% ipython --no-banner

In [1]: import numpy as np

In [2]: np.set_printoptions(precision=4, suppress=True, linewidth=160, legacy="1.25")

In [3]: feats = np.load("layer13.npy")

In [4]: feats
Out[4]: 
array([[2, 4, 2],
       [4, 8, 4],
       [2, 4, 6]])

In [5]: np.allclose(feats[:-1].T @ np.linalg.lstsq(feats[:-1].T, feats[-1])[0], feats[-1])
Out[5]: False

In [6]: feats @ np.linalg.pinv(feats) @ feats
Out[6]: 
array([[2., 4., 2.],
       [4., 8., 4.],
       [2., 4., 6.]])

In [7]: round(np.trace(np.linalg.pinv(feats) @ feats), 4)
Out[7]: 2.0

In [8]: u, r1 = feats[1], feats[0]

In [9]: u @ r1
Out[9]: 48

In [10]: u @ u
Out[10]: 96

In [11]: p = (u @ r1) / (u @ u) * u

In [12]: p
Out[12]: array([2., 4., 2.])

In [13]: np.round(np.linalg.norm(u + r1) ** 2 + np.linalg.norm(u - r1) ** 2, 4)
Out[13]: 240.0

In [14]: r1 - p
Out[14]: array([0., 0., 0.])

In [15]: np.outer(u, r1)
Out[15]: 
array([[ 8, 16,  8],
       [16, 32, 16],
       [ 8, 16,  8]])

In [16]: rank = np.linalg.matrix_rank(feats)

In [17]: rank
Out[17]: 2

In [18]: ns = np.linalg.svd(feats)[2][rank:].T

In [19]: [int(np.linalg.matrix_rank(feats[:, :j + 1])) for j in range(3)]
Out[19]: [1, 1, 2]

In [20]: ns.shape
Out[20]: (3, 1)

In [21]: np.linalg.matrix_rank(feats.T @ feats), np.linalg.matrix_rank(feats @ feats.T)
Out[21]: (2, 2)

In [22]: np.round(ns[:, 0] / ns[np.abs(ns[:, 0]).round(6).argmax(), 0], 4) + 0
Out[22]: array([ 1. , -0.5,  0. ])

In [23]: Uu, sigma, vt = np.linalg.svd(feats)

In [24]: np.argmax(sigma[:-1] / (sigma[1:] + 1e-6)) + 1
Out[24]: 2

In [25]: out = Uu[:, :2] @ np.diag(sigma[:2]) @ vt[:2]

In [26]: np.linalg.matrix_rank(feats, rtol=0.05)
Out[26]: 2

In [27]: A = np.load("x.npy")

In [28]: A
Out[28]: 
array([[ 0,  0,  0, -1,  0],
       [ 0, -1,  0,  0,  0],
       [ 1,  0,  0,  0,  0],
       [ 0,  0,  0,  0,  0],
       [ 0,  0,  0,  0,  0]])

In [29]: Uu, sigma, vt = np.linalg.svd(A)

In [30]: V = vt[:(sigma > 1e-8).sum()]

In [31]: rng = np.random.default_rng(146)

In [32]: vec = A[4] + 3 * A[0] + rng.integers(2) * np.eye(5)[4]

In [33]: vec
Out[33]: array([ 0.,  0.,  0., -3.,  1.])

In [34]: V.T @ V
Out[34]: 
array([[1., 0., 0., 0., 0.],
       [0., 1., 0., 0., 0.],
       [0., 0., 0., 0., 0.],
       [0., 0., 0., 1., 0.],
       [0., 0., 0., 0., 0.]])

In [35]: round(np.linalg.norm(vec - V.T @ V @ vec), 4)
Out[35]: 1.0

In [36]: np.linalg.matrix_rank(np.vstack([A, vec]))
Out[36]: 4

In [37]: np.allclose(V.T @ V @ vec, vec)
Out[37]: False

In [38]: round(np.linalg.norm(A[3], 1), 4), round(np.linalg.norm(A[3], np.inf), 4)
Out[38]: (0.0, 0.0)

In [39]: A[3] @ A[0]
Out[39]: 0

In [40]: rank = np.linalg.matrix_rank(A)

In [41]: rank
Out[41]: 3

In [42]: ns = np.linalg.svd(A)[2][rank:].T

In [43]: np.linalg.matrix_rank(A.T @ A), np.linalg.matrix_rank(A @ A.T)
Out[43]: (3, 3)

In [44]: [int(np.linalg.matrix_rank(A[:, :j + 1])) for j in range(5)]
Out[44]: [1, 2, 2, 3, 3]

In [45]: np.allclose(A @ ns, 0)
Out[45]: True

In [46]: [int(np.linalg.matrix_rank(np.delete(A, i, axis=0))) for i in range(5)]
Out[46]: [2, 2, 2, 3, 3]

In [47]: arr = np.load("data.npy")

In [48]: arr
Out[48]: 
array([[ 0.2976,  0.2976, -0.1786, -0.2976],
       [ 0.2976,  0.2976, -0.1786, -0.2976],
       [-0.1786, -0.1786,  0.1071,  0.1786],
       [-0.2976, -0.2976,  0.1786,  0.2976]])

In [49]: Uu, sigma, vt = np.linalg.svd(arr)

In [50]: np.argmax(sigma[:-1] / (sigma[1:] + 1e-6)) + 1
Out[50]: 1

In [51]: sigma.round(4) + 0
Out[51]: array([1., 0., 0., 0.])

In [52]: out = Uu[:, :1] @ np.diag(sigma[:1]) @ vt[:1]

In [53]: round(float(np.linalg.norm(arr - out) / np.linalg.norm(arr)), 4)
Out[53]: 0.0

In [54]: out
Out[54]: 
array([[ 0.2976,  0.2976, -0.1786, -0.2976],
       [ 0.2976,  0.2976, -0.1786, -0.2976],
       [-0.1786, -0.1786,  0.1071,  0.1786],
       [-0.2976, -0.2976,  0.1786,  0.2976]])

In [55]: J = np.array([[0, 0, 0], [0, -1, 0], [0, 0, -4]])

In [56]: vals, V = np.linalg.eigh(J)

In [57]: vals
Out[57]: array([-4., -1.,  0.])

In [58]: V @ np.diag(vals) @ V.T
Out[58]: 
array([[ 0.,  0.,  0.],
       [ 0., -1.,  0.],
       [ 0.,  0., -4.]])

In [59]: np.abs(V[:, -1])
Out[59]: array([1., 0., 0.])

In [60]: V.T @ J @ V
Out[60]: 
array([[-4.,  0.,  0.],
       [ 0., -1.,  0.],
       [ 0.,  0.,  0.]])

In [61]: (vals > 1e-8).sum(), (vals < -1e-8).sum()
Out[61]: (0, 2)

In [62]: np.linalg.eigvalsh(J + 4 * np.eye(3))
Out[62]: array([0., 3., 4.])

In [63]: vals.sum(), np.trace(J)
Out[63]: (-5.0, -5)

In [64]: vec = np.array([5, 5, 5])

In [65]: a = np.maximum(J @ vec, 0)

In [66]: J * (a > 1e-9)[:, None]
Out[66]: 
array([[0, 0, 0],
       [0, 0, 0],
       [0, 0, 0]])

In [67]: np.maximum(J @ vec, 0) - np.maximum(-J @ vec, 0)
Out[67]: array([  0,  -5, -20])

In [68]: J.T @ a
Out[68]: array([0, 0, 0])

In [69]: np.maximum(J @ (3 * vec), 0)
Out[69]: array([0, 0, 0])

In [70]: np.tanh(J @ vec)
Out[70]: array([ 0.    , -0.9999, -1.    ])

In [71]: vals, V = np.linalg.eigh(J)

In [72]: vec = np.array([1, 7, 8])

In [73]: V * np.abs(vals) @ V.T
Out[73]: 
array([[0., 0., 0.],
       [0., 1., 0.],
       [0., 0., 4.]])

In [74]: np.linalg.eigvalsh(J[1:, 1:])
Out[74]: array([-4., -1.])

In [75]: round(float(vec @ J @ vec / (vec @ vec)), 4), vals[0], vals[-1]
Out[75]: (-2.6754, -4.0, 0.0)

In [76]: K = np.load("test5.npy")

In [77]: K
Out[77]: 
array([[-0.9232, -0.0699,  0.207 ],
       [-0.9687, -0.0898,  0.2636],
       [ 0.9232,  0.0699, -0.207 ],
       [-0.7259, -0.04  ,  0.1194],
       [ 0.881 ,  0.0599, -0.1781],
       [ 0.8178,  0.05  , -0.1489],
       [-0.9995, -0.1781,  0.493 ],
       [-0.9801, -0.0997,  0.2913],
       [-0.8178, -0.05  ,  0.1489],
       [ 0.881 ,  0.0599, -0.1781],
       [ 0.7259,  0.04  , -0.1194],
       [ 0.992 ,  0.1194, -0.3452],
       [-0.598 , -0.03  ,  0.0898],
       [-0.4301, -0.02  ,  0.0599],
       [-0.598 , -0.03  ,  0.0898],
       [ 0.8178,  0.05  , -0.1489],
       [-0.4301, -0.02  ,  0.0599],
       [-0.8178, -0.05  ,  0.1489],
       [ 0.8178,  0.05  , -0.1489]])

In [78]: Xs = K - K.mean(axis=0)

In [79]: V = np.linalg.svd(Xs)[2][:2]

In [80]: out = Xs - Xs @ V.T @ V

In [81]: np.round(out.std(axis=0), 4) + 0
Out[81]: array([0.    , 0.0008, 0.0003])

In [82]: (Xs @ V.T).std(axis=0)
Out[82]: array([0.837 , 0.0779])

In [83]: np.round(np.linalg.norm(out) / np.linalg.norm(Xs), 4)
Out[83]: 0.001

In [84]: np.linalg.norm(out, axis=1).round(6).argmax()
Out[84]: 6

In [85]: vec = np.array([-2, -2, 0])

In [86]: rhs = K @ vec

In [87]: np.round(np.linalg.pinv(K) @ K, 4) + 0
Out[87]: 
array([[1., 0., 0.],
       [0., 1., 0.],
       [0., 0., 1.]])

In [88]: rhs = rhs + 0.02 * rng.normal(size=19)

In [89]: rhs
Out[89]: 
array([ 1.9852,  2.1095, -2.0106,  1.5454, -1.8906, -1.7654,  2.3316,  2.144 ,  1.7193, -1.8918, -1.557 , -2.2008,  1.2322,  0.9144,  1.2225, -1.7354,  0.8481,
        1.7163, -1.723 ])

In [90]: coef, *_ = np.linalg.lstsq(K, rhs)

In [91]: np.round(K.T @ (rhs - K @ coef), 4) + 0
Out[91]: array([0., 0., 0.])

In [92]: np.round(np.linalg.norm(rhs - K @ coef), 4)
Out[92]: 0.091
